$ python -q
>>> import numpy as np
>>> np.set_printoptions(precision=2, suppress=True, linewidth=140)
>>> def rd(a):
...     return np.round(a, 2) + 0
... 
>>> data = np.loadtxt("case4.csv", delimiter=",")
>>> data
array([[  4.96,   3.63, -11.23,  10.79, -15.6 ,   2.88,  -4.65,  -3.9 ,  -1.02],
       [-10.49, -16.09,   1.02,  17.62,   5.21,  16.92, -17.88,  14.26,  11.63],
       [ -7.95,  -0.36, -30.43,  -0.05, -19.82,  23.35,   8.6 ,  -2.75,  14.38],
       [ 13.1 ,   4.23, -10.76,  -2.24,   8.82, -21.13,  27.9 , -12.4 , -14.47],
       [-12.06,  -0.82,   0.86,   9.69,   5.07,  16.13, -10.77,  12.18,   2.91],
       [ 11.83,  -7.19,  14.55,  19.01, -27.61, -30.24,  14.53, -14.95,  16.16],
       [  1.86,   7.2 ,   8.25,  20.79,  10.7 , -14.58,  11.35,   2.91,  27.44],
       [ -2.63,   3.94,   2.14,  -5.08,  -4.39,   8.82,  -5.72,  -5.91, -19.05],
       [ -2.53, -27.2 , -13.73,   9.09,   8.83,  13.86,  -2.61,   9.23,   7.94],
       [ -2.94,  -1.59,   9.43, -14.75,   4.94,  -1.39, -14.33,   8.16,   8.02],
       [-11.7 , -11.45,  -4.2 ,  -7.46, -18.54,  -2.07, -17.07, -11.73,   3.41],
       [  0.1 ,  -0.28,  -5.62,  13.92, -27.45,  -7.01, -12.86,   1.53,  -9.13],
       [ 12.39,   2.75,   9.93,   0.11,  10.03,  -1.05, -15.87,   3.55, -21.59],
       [  7.04,  17.19, -12.92,  -7.28,  11.11,  20.56, -23.32,  -2.12,  -6.78],
       [-15.25,  -2.99, -22.08,  16.79,  18.55,   6.24,  16.1 ,   8.51,   8.07],
       [  5.31,   6.48,  28.76, -14.16,   5.88,   2.7 , -16.75,   7.6 ,  11.72],
       [-11.65,   8.35,  -3.01,  -1.24,  12.1 ,  18.15,  13.99, -15.39,   2.32],
       [ -1.2 ,  15.43, -24.23,   1.25,  12.43, -21.91, -11.6 ,   4.22,   4.12],
       [ -8.24, -11.96,   0.29,   9.95,  20.3 ,   1.43,  -6.43,  -4.42,  14.55]])
>>> hat = data @ np.linalg.solve(data.T @ data, data.T)
>>> np.allclose(hat @ hat, hat)
True
>>> np.linalg.matrix_rank(np.eye(19) - hat)
np.int64(10)
>>> m1 = np.loadtxt("run1.csv", delimiter=",")
>>> m1
array([[-2.,  0.,  0.,  0.],
       [ 0., -2., -3., -3.],
       [ 0., -3., -2., -3.],
       [ 0., -3., -3., -2.]])
>>> def softmax(z):
...     e = np.exp(z - z.max(axis=-1, keepdims=True))
...     return e / e.sum(axis=-1, keepdims=True)
... 
>>> rd(softmax(10 * m1[3]))
array([1., 0., 0., 0.])
>>> rd(softmax(m1[3]))
array([0.81, 0.04, 0.04, 0.11])
>>> rd(softmax(m1[3] + 2))
array([0.81, 0.04, 0.04, 0.11])
>>> att = m1 @ m1.T / np.sqrt(4)
>>> rd(softmax(att)[3] @ m1)
array([ 0.  , -2.73, -2.73, -2.55])
>>> softmax(att).round(6).argmax(axis=1)
array([0, 1, 2, 3])
>>> x0 = np.array([-5, -8, -2, 5])
>>> (m1 @ x0).argmax()
np.int64(3)
>>> m1 @ np.eye(4)[3]
array([ 0., -3., -3., -2.])
>>> (m1 * x0).sum(axis=1)
array([10.,  7., 13., 20.])
>>> w, vecs = np.linalg.eigh(m1)
>>> (w > 1e-8).sum(), (w < -1e-8).sum()
(np.int64(2), np.int64(2))
>>> rd(np.linalg.eigvalsh(m1 + -3 * np.eye(4)))
array([-11.,  -5.,  -2.,  -2.])
>>> rd(vecs.T @ m1 @ vecs)
array([[-8.,  0.,  0.,  0.],
       [ 0., -2.,  0.,  0.],
       [ 0.,  0.,  1.,  0.],
       [ 0.,  0.,  0.,  1.]])
>>> rd(w)
array([-8., -2.,  1.,  1.])
>>> w, vecs = np.linalg.eigh(m1)
>>> x0 = np.array([1, 1, 2, 0])
>>> rd(vecs * np.maximum(w, 0) @ vecs.T)
array([[ 0.  ,  0.  ,  0.  ,  0.  ],
       [ 0.  ,  0.67, -0.33, -0.33],
       [ 0.  , -0.33,  0.67, -0.33],
       [ 0.  , -0.33, -0.33,  0.67]])
>>> np.flatnonzero(np.linalg.matrix_power((m1 != 0) + (m1.T != 0) + np.eye(4), 4)[1])
array([1, 2, 3])
>>> rd(np.sort(np.linalg.eigvals(m1).real))
array([-8., -2.,  1.,  1.])
>>> Y = np.array([[0, -1, 0, -2, 2],
...     [0, 2, 1, -2, -1],
...     [0, 1, -2, -2, 2],
...     [2, -1, -2, -1, 1],
...     [2, 0, 0, 2, -1],
...     [-1, 1, 2, 2, 2],
...     [-2, 1, 2, -1, 2],
...     [1, 2, -2, -1, -1],
...     [1, 0, 0, -2, 1]])
>>> M = Y.T @ Y
>>> M
array([[ 15,  -3, -12,  -1,  -6],
       [ -3,  13,   2,  -4,  -1],
       [-12,   2,  21,   8,   3],
       [ -1,  -4,   8,  27,  -8],
       [ -6,  -1,   3,  -8,  21]])
>>> z = data[:, 3] > np.median(data[:, 3])
>>> f = data[z].mean(axis=0) - data[~z].mean(axis=0)
>>> np.argsort(-np.abs(f).round(6), kind="stable")
array([3, 1, 8, 7, 6, 0, 4, 5, 2])
>>> z.astype(int)
array([1, 1, 0, 0, 1, 1, 1, 0, 1, 0, 0, 1, 0, 0, 1, 0, 0, 0, 1])
>>> rd(f)
array([ -3.29, -10.69,   0.45,  19.27,  -2.48,  -1.98,   3.95,   5.49,  10.52])
>>> f = np.array([0, 2, 3, 1, 1])
>>> Y = M + np.outer(f, np.eye(5)[0])
>>> Y
array([[ 15.,  -3., -12.,  -1.,  -6.],
       [ -1.,  13.,   2.,  -4.,  -1.],
       [ -9.,   2.,  21.,   8.,   3.],
       [  0.,  -4.,   8.,  27.,  -8.],
       [ -5.,  -1.,   3.,  -8.,  21.]])
>>> np.linalg.matrix_rank(Y - M)
np.int64(1)
>>> np.linalg.matrix_rank(np.linalg.inv(Y) - np.linalg.inv(M), tol=1e-8)
np.int64(1)
>>> low = np.linalg.cholesky(M)
>>> rd(M / np.sqrt(np.outer(np.diag(M), np.diag(M))))
array([[ 1.  , -0.21, -0.68, -0.05, -0.34],
       [-0.21,  1.  ,  0.12, -0.21, -0.06],
       [-0.68,  0.12,  1.  ,  0.34,  0.14],
       [-0.05, -0.21,  0.34,  1.  , -0.34],
       [-0.34, -0.06,  0.14, -0.34,  1.  ]])
>>> X = np.load("sample5.npy")
>>> X
array([[ 3,  4,  5],
       [ 6,  7,  8],
       [ 9, 10, 11],
       [12, 13, 14],
       [15, 16, 17],
       [18, 19, 20],
       [21, 22, 23]])
>>> x0 = np.ones(5)
>>> for _ in range(4):
...     x0 = M @ x0
...     x0 /= np.linalg.norm(x0)
...     print(round(x0 @ M @ x0, 2))
... 
31.72
35.74
35.94
35.98
>>> rd(x0)
array([-0.44,  0.02,  0.68,  0.59,  0.03])
>>> Z = np.array([[0, 0, 0, 2, 3, 3, 1],
...     [2, 2, 0, 2, 2, 1, 3],
...     [2, 2, 3, 0, 3, 2, 0],
...     [2, 3, 1, 1, 3, 3, 2],
...     [1, 3, 2, 1, 3, 0, 2],
...     [3, 0, 0, 1, 0, 3, 1],
...     [0, 3, 1, 0, 0, 3, 3]])
>>> rng = np.random.default_rng(71)
>>> J = (rng.random((30, 7)) < 0.25) @ Z
>>> J
array([[ 4,  3,  2,  2,  3,  3,  3],
       [ 2,  2,  3,  2,  6,  5,  1],
       [ 5,  2,  0,  3,  2,  4,  4],
       [ 0,  0,  0,  2,  3,  3,  1],
       [ 0,  3,  1,  0,  0,  3,  3],
       [ 1,  6,  3,  1,  3,  3,  5],
       [ 3,  3,  1,  1,  0,  6,  4],
       [ 0,  3,  1,  0,  0,  3,  3],
       [ 5,  2,  3,  1,  3,  5,  1],
       [ 3,  5,  5,  3,  9,  5,  3],
       [10, 10,  6,  5, 11,  9,  8],
       [ 0,  0,  0,  0,  0,  0,  0],
       [ 3,  3,  1,  3,  3,  9,  5],
       [ 5,  3,  1,  4,  6,  9,  4],
       [ 3,  5,  2,  3,  5,  1,  5],
       [ 7,  5,  1,  6,  8, 10,  7],
       [ 1,  3,  2,  1,  3,  0,  2],
       [ 2,  2,  3,  0,  3,  2,  0],
       [ 5,  2,  0,  3,  2,  4,  4],
       [ 0,  0,  0,  0,  0,  0,  0],
       [ 1,  3,  2,  1,  3,  0,  2],
       [ 3,  3,  1,  1,  0,  6,  4],
       [ 3,  0,  0,  3,  3,  6,  2],
       [ 4,  5,  1,  5,  8,  7,  6],
       [ 4,  5,  4,  1,  6,  5,  2],
       [ 1,  6,  3,  3,  6,  6,  6],
       [ 2,  2,  3,  0,  3,  2,  0],
       [ 0,  0,  0,  2,  3,  3,  1],
       [ 0,  0,  0,  0,  0,  0,  0],
       [ 3,  6,  3,  2,  6,  3,  4]])
>>> w, vecs = np.linalg.eigh(M)
>>> x0 = np.array([3, 5, 4, 3, 4])
>>> x0 @ M @ x0
np.int64(851)
>>> np.abs(M).sum(axis=1).max(), rd(np.abs(w).max())
(np.int64(48), np.float64(36.08))
>>> Y = J + rng.integers(-2, 3, (30, 6)) @ rng.integers(-2, 3, (6, 7))
>>> Y
array([[  3,  12,  -1,   7,   1,  -2,   6],
       [  0,  -1,  -5,   6,   7,   7,  -8],
       [  0,   0, -11,  10,   6,   6,  -7],
       [  2,   4, -12,  10,   1,   3,  -1],
       [  1,   0,   1,   0,  -1,   9,  -7],
       [ -2,   8,   0,   4,   6,  -3,  12],
       [  9,   1,   3,   1,  -2,   9,   7],
       [ -2,  -4,   6,  -9,   3,   5,   4],
       [ 11,   9,   1,   7,  -4,   5,   0],
       [  3,  11,   0,   6,   8,   0,  10],
       [ 16,   2,   8,  -1,  12,  19,   8],
       [  0,  -2,   2,  -4,   4,   3,   5],
       [ -4,  -5,   4,  -4,  10,   9,   4],
       [  8,   6,   5,   2,   2,   8,   7],
       [  7,  -4,   4,  -3,   8,  11,   4],
       [ 13,   5,   1,   6,   2,  18,  -3],
       [  0,  11,   1,   6,  -1,  -4,  -1],
       [  0,  12,   2,   5,  -3,  -6,  -2],
       [  7,   9,  -2,   7,  -4,  -3,   8],
       [ -3,  -2,  -3,  -1,   6,   0,   5],
       [  0,   1,  -2,   3,   5,   1,   0],
       [  8,   7,   2,   2,  -3,   9,   6],
       [  1,  -9,  -2,   1,  10,  12,  -1],
       [  2,   3,  -2,   8,  10,  13,  -6],
       [  4,   5,  -1,   2,   5,   5,   0],
       [ -1,   2,   4,  -2,  10,   8,   8],
       [  7,  -4,   5,  -4,   2,   9,  -2],
       [ -5,   5,   3,   3,   2,  -3,  -1],
       [ -2,  -9,   4,  -8,   4,   2,   1],
       [  3,  -1,   4,  -1,   8,  10,  -4]])
>>> np.abs(Y - J).sum(axis=1)
array([28, 29, 42, 30, 21, 27, 18, 29, 29, 27, 33, 20, 33, 20, 35, 30, 26, 34, 32, 20, 14, 19, 31, 30,  9, 20, 27, 23, 30, 28])
>>> np.linalg.matrix_rank(Y - J, tol=1e-8)
np.int64(6)
>>> Y = np.c_[J[:, :3] @ np.array([[-1, 0, -3], [3, -2, 1], [1, -3, 2]]), np.array([2, 6, 5, 4, 1, 0, 9, 4, 5, 6, 1, 0, 4, 2, 5, 6, 4, 9, 8, 8, 0, 4, 8, 0, 1, 1, 9, 1, 8, 3])]
>>> Y
array([[  7, -12,  -5,   2],
       [  7, -13,   2,   6],
       [  1,  -4, -13,   5],
       [  0,   0,   0,   4],
       [ 10,  -9,   5,   1],
       [ 20, -21,   9,   0],
       [  7,  -9,  -4,   9],
       [ 10,  -9,   5,   4],
       [  4, -13,  -7,   5],
       [ 17, -25,   6,   6],
       [ 26, -38,  -8,   1],
       [  0,   0,   0,   0],
       [  7,  -9,  -4,   4],
       [  5,  -9, -10,   2],
       [ 14, -16,   0,   5],
       [  9, -13, -14,   6],
       [ 10, -12,   4,   4],
       [  7, -13,   2,   9],
       [  1,  -4, -13,   8],
       [  0,   0,   0,   8],
       [ 10, -12,   4,   0],
       [  7,  -9,  -4,   4],
       [ -3,   0,  -9,   8],
       [ 12, -13,  -5,   0],
       [ 15, -22,   1,   1],
       [ 20, -21,   9,   1],
       [  7, -13,   2,   9],
       [  0,   0,   0,   1],
       [  0,   0,   0,   8],
       [ 18, -21,   3,   3]])
>>> np.linalg.matrix_rank(np.c_[J, Y])
np.int64(8)
>>> rd(np.linalg.norm(np.linalg.qr(J)[0].T @ Y, axis=0) ** 2 / ((Y ** 2).sum(axis=0) + 1e-12))
array([1.  , 1.  , 1.  , 0.57])
>>> rd(np.linalg.lstsq(J, Y[:, 0])[0])
array([-1.,  3.,  1.,  0.,  0.,  0.,  0.])
>>> rd(np.linalg.norm(Y - J @ np.linalg.lstsq(J, Y)[0], axis=0))
array([ 0.  ,  0.  ,  0.  , 18.34])
